$ python -q
>>> import numpy as np
>>> np.set_printoptions(precision=3, suppress=True, linewidth=120)
>>> def tidy(a):
...     return np.round(a, 3) + 0
... 
>>> mat = np.array([[-1.7, 5.0, 0.0, -9.0, 3.0],
...     [-4.0, -5.7, -1.0, -1.0, 2.0],
...     [8.0, 0.0, 4.3, -5.0, -3.0],
...     [1.0, -2.0, -7.0, -8.7, -7.0],
...     [-2.0, 5.0, 0.0, -9.0, 3.3]])
>>> U, s, Vt = np.linalg.svd(mat)
>>> tidy(s)
array([17.086, 12.155, 10.818,  5.635,  0.01 ])
>>> print(np.argmax(s[:-1] / (s[1:] + 1e-6)) + 1)
4
>>> A2 = U[:, :4] @ np.diag(s[:4]) @ Vt[:4]
>>> print(np.linalg.matrix_rank(mat, rtol=0.05))
4
>>> tidy(np.abs(mat - A2).max())
np.float64(0.004)
>>> np.linalg.matrix_rank(A2)
np.int64(4)
>>> tidy(np.linalg.norm(mat - A2) / np.linalg.norm(mat))
np.float64(0.0)
>>> x = np.array([-1, -2, -3, -1, 0])
>>> (mat @ x).argmax()
np.int64(3)
>>> tidy(mat * x)
array([[  1.7, -10. ,   0. ,   9. ,   0. ],
       [  4. ,  11.4,   3. ,   1. ,   0. ],
       [ -8. ,   0. , -12.9,   5. ,   0. ],
       [ -1. ,   4. ,  21. ,   8.7,   0. ],
       [  2. , -10. ,   0. ,   9. ,   0. ]])
>>> np.linalg.norm(mat @ x) <= np.linalg.norm(mat, 2) * np.linalg.norm(x) + 1e-9
np.True_
>>> tidy(mat @ x)
array([  0.7,  19.4, -15.9,  32.7,   1. ])
>>> u, r1 = mat[2], mat[4]
>>> u @ r1
np.float64(19.1)
>>> p = (u @ r1) / (u @ u) * u
>>> np.linalg.matrix_rank(np.outer(u, r1))
np.int64(1)
>>> print(tidy(np.linalg.norm(u + r1) ** 2 + np.linalg.norm(u - r1) ** 2))
474.76
>>> [round(float(x), 3) for x in np.linalg.svd(mat, compute_uv=False)[:3]]
[17.086, 12.155, 10.818]
>>> np.argsort(-np.linalg.norm(mat, axis=0).round(6), kind="stable")[:3]
array([3, 0, 1])
>>> print(np.linalg.cond(mat) > 100)
True
>>> def softmax(z):
...     e = np.exp(z - z.max(axis=-1, keepdims=True))
...     return e / e.sum(axis=-1, keepdims=True)
... 
>>> tidy(softmax(mat).sum(axis=1))
array([1., 1., 1., 1., 1.])
>>> tidy(softmax(mat[1]))
array([0.002, 0.   , 0.045, 0.045, 0.907])
>>> tidy(softmax(10 * mat[1]))
array([0., 0., 0., 0., 1.])
>>> att = mat @ mat.T / np.sqrt(5)
>>> softmax(att).round(6).argmax(axis=1)
array([4, 1, 2, 3, 4])
>>> tidy(softmax(att + np.triu(np.full(att.shape, -np.inf), 1)))
array([[1.   , 0.   , 0.   , 0.   , 0.   ],
       [0.   , 1.   , 0.   , 0.   , 0.   ],
       [0.   , 0.   , 1.   , 0.   , 0.   ],
       [0.   , 0.   , 0.   , 1.   , 0.   ],
       [0.329, 0.   , 0.   , 0.   , 0.671]])
>>> tidy(softmax(att))
array([[0.347, 0.   , 0.   , 0.   , 0.653],
       [0.   , 1.   , 0.   , 0.   , 0.   ],
       [0.   , 0.   , 1.   , 0.   , 0.   ],
       [0.   , 0.   , 0.   , 1.   , 0.   ],
       [0.329, 0.   , 0.   , 0.   , 0.671]])
>>> A = 0.2 ** np.abs(np.subtract.outer(np.arange(3), np.arange(3)))
>>> tidy(A)
array([[1.  , 0.2 , 0.04],
       [0.2 , 1.  , 0.2 ],
       [0.04, 0.2 , 1.  ]])
>>> A2 = np.linalg.inv(A)
>>> print(tidy(A2))
[[ 1.042 -0.208  0.   ]
 [-0.208  1.083 -0.208]
 [ 0.    -0.208  1.042]]
>>> tidy(np.linalg.slogdet(A)[0])
np.float64(1.0)
>>> u = np.array([-7, -4, 3])
>>> r1 = np.array([-4, -3, 4, 0, -7])
>>> J = np.outer(u, r1)
>>> J
array([[ 28,  21, -28,   0,  49],
       [ 16,  12, -16,   0,  28],
       [-12,  -9,  12,   0, -21]])
>>> tidy(np.trace(np.linalg.pinv(J) @ J))
np.float64(1.0)
>>> print(np.allclose(J[:-1].T @ np.linalg.lstsq(J[:-1].T, J[-1])[0], J[-1]))
True
>>> np.linalg.lstsq(J[:-1].T, J[-1])[2]
np.int32(1)
>>> np.unique(J.round(6), axis=0).shape
(3, 5)
>>> U, s, Vt = np.linalg.svd(J)
>>> V = Vt[:(s > 1e-8).sum()]
>>> rng = np.random.default_rng(689)
>>> x = J[0] + -1 * J[2] + rng.integers(2) * np.eye(5)[4]
>>> x
array([ 40.,  30., -40.,   0.,  70.])
>>> np.allclose(V.T @ V @ x, x)
True
>>> tidy(np.diag(V.T @ V))
array([0.178, 0.1  , 0.178, 0.   , 0.544])
>>> blk = np.stack([J, -2 * J, J[::-1]])
>>> tidy(np.linalg.norm(blk, axis=(1, 2)))
array([ 81.609, 163.218,  81.609])
>>> (blk @ J.T).shape
(3, 3, 3)
>>> blk.shape
(3, 3, 5)
>>> np.einsum("bij,cij->bc", blk, blk)
array([[  6660, -13320,  -2340],
       [-13320,  26640,   4680],
       [ -2340,   4680,   6660]])
>>> A2 = J / np.linalg.norm(J, axis=1, keepdims=True)
>>> G = A2 @ A2.T
>>> tidy(np.linalg.norm(A2, axis=1))
array([1., 1., 1.])
>>> (G - 2 * np.eye(3)).round(6).argmax(axis=1)
array([1, 0, 0])
>>> print(G)
[[ 1.  1. -1.]
 [ 1.  1. -1.]
 [-1. -1.  1.]]
>>> arr = np.array([[0, 2, 1, 2],
...     [-2, 0, 3, 1],
...     [-1, -2, 1, 3],
...     [1, -4, 0, 1],
...     [3, -5, 1, 0],
...     [2, -3, -1, -1],
...     [3, -1, -1, 1],
...     [5, -1, -3, 2],
...     [3, 0, -4, 2],
...     [1, 2, -5, 3]])
>>> U, s, Vt = np.linalg.svd(J)
>>> np.argmax(s[:-1] / (s[1:] + 1e-6)) + 1
np.int64(1)
>>> A2 = U[:, :1] @ np.diag(s[:1]) @ Vt[:1]
>>> tidy(np.abs(J - A2).max())
np.float64(0.0)
>>> np.linalg.matrix_rank(A2)
np.int64(1)
>>> tidy(np.linalg.norm(J - A2) / np.linalg.norm(J))
np.float64(0.0)
>>> tidy(np.linalg.norm(J - A2, 2)), tidy(s[1])
(np.float64(0.0), np.float64(0.0))
>>> G = arr.T @ arr
>>> print(np.allclose(G, G.T))
True
>>> np.diag(G)
array([63, 64, 64, 34])
>>> tidy(np.linalg.svd(arr, compute_uv=False) ** 2)
array([117.257,  73.721,  24.765,   9.257])
>>> print((arr @ arr.T).shape)
(10, 10)
>>> G
array([[ 63, -29, -41,  16],
       [-29,  64,  -8,   0],
       [-41,  -8,  64, -21],
       [ 16,   0, -21,  34]])
>>> evals, V = np.linalg.eig(G)
>>> tidy(evals)
array([117.257,  73.721,   9.257,  24.765])
>>> tidy(G @ V[:, 0] - evals[0] * V[:, 0])
array([0., 0., 0., 0.])
>>> F = np.load("test15.npy")
>>> tidy(F)
array([[ 0.5  ,  0.   , -0.866],
       [ 0.   ,  1.   ,  0.   ],
       [ 0.866,  0.   ,  0.5  ]])
>>> tidy(F.T @ F)
array([[1., 0., 0.],
       [0., 1., 0.],
       [0., 0., 1.]])
>>> tidy(np.linalg.pinv(F))
array([[ 0.5  ,  0.   ,  0.866],
       [ 0.   ,  1.   ,  0.   ],
       [-0.866,  0.   ,  0.5  ]])
>>> tidy(np.linalg.svd(F, compute_uv=False))
array([1., 1., 1.])
>>> F[:, 0] @ F[:, 1]
np.float64(0.0)
>>> tidy(F @ F.T)
array([[1., 0., 0.],
       [0., 1., 0.],
       [0., 0., 1.]])
>>> x = np.array([1, -1, -1])
>>> tidy(F.T @ (F @ x))
array([ 1., -1., -1.])
>>> print(tidy(np.sort(np.abs(np.degrees(np.angle(np.linalg.eigvals(F)))))))
[ 0. 60. 60.]
>>> tidy(np.linalg.norm(x)), tidy(np.linalg.norm(F @ x))
(np.float64(1.732), np.float64(1.732))
>>> M = np.array([[0, 0, 0, 0],
...     [0, 0, 0, 0],
...     [0, 0, 0, 0],
...     [1, 0, 0, 0],
...     [0, 0, 0, -1]])
>>> M
array([[ 0,  0,  0,  0],
       [ 0,  0,  0,  0],
       [ 0,  0,  0,  0],
       [ 1,  0,  0,  0],
       [ 0,  0,  0, -1]])
>>> tidy(np.linalg.svd(M, compute_uv=False))
array([1., 1., 0., 0.])
>>> M.sum(axis=1)
array([ 0,  0,  0,  1, -1])
>>> M.sum(axis=0)
array([ 1,  0,  0, -1])
>>> M.mean(axis=0)
array([ 0.2,  0. ,  0. , -0.2])
>>> M.shape
(5, 4)
>>> tidy(np.linalg.norm(M))
np.float64(1.414)
>>> np.unique(M.round(6), axis=0).shape
(3, 4)
>>> np.allclose(M[:-1].T @ np.linalg.lstsq(M[:-1].T, M[-1])[0], M[-1])
False
>>> print(np.linalg.matrix_rank(M, rtol=0.1))
2
>>> print(tidy(np.linalg.norm(M, 2) / np.linalg.norm(M)))
0.707
>>> np.linalg.cond(M) > 100
np.True_
>>> [round(float(x), 3) for x in np.linalg.svd(M, compute_uv=False)[:3]]
[1.0, 1.0, 0.0]
>>> x = np.array([-2, 2, 9, -8])
>>> np.einsum("ij,j->i", M, x)
array([ 0,  0,  0, -2,  8])
>>> M @ x
array([ 0,  0,  0, -2,  8])
>>> M @ np.eye(4)[2]
array([0., 0., 0., 0., 0.])
>>> X = np.loadtxt("layer12.csv", delimiter=",")
>>> print(tidy(X))
[[-0.617  0.018  0.253  0.745]
 [ 0.    -0.954  0.291 -0.076]
 [ 0.154 -0.291 -0.845  0.422]
 [ 0.772  0.073  0.372  0.511]]
>>> A2 = np.array([[2, 2, 3], [-2, 1, -3]])
>>> Z = np.kron(A2, X)
>>> Z.shape
(8, 12)
>>> print(tidy(np.linalg.norm(Z, 2)), tidy(np.linalg.norm(A2, 2) * np.linalg.norm(X, 2)))
5.158 5.158
>>> np.linalg.matrix_rank(Z)
np.int64(8)
>>> K = np.load("data.npy")
>>> K
array([[1, 1, 0],
       [0, 1, 1],
       [1, 0, 1]])
>>> K[0] @ K[1]
np.int64(1)
>>> tidy(np.linalg.norm(K, axis=0))
array([1.414, 1.414, 1.414])
>>> np.linalg.norm(K, axis=1).argmax()
np.int64(0)
>>> print(tidy(np.linalg.norm(K) ** 2 / np.linalg.norm(K, 2) ** 2))
1.5
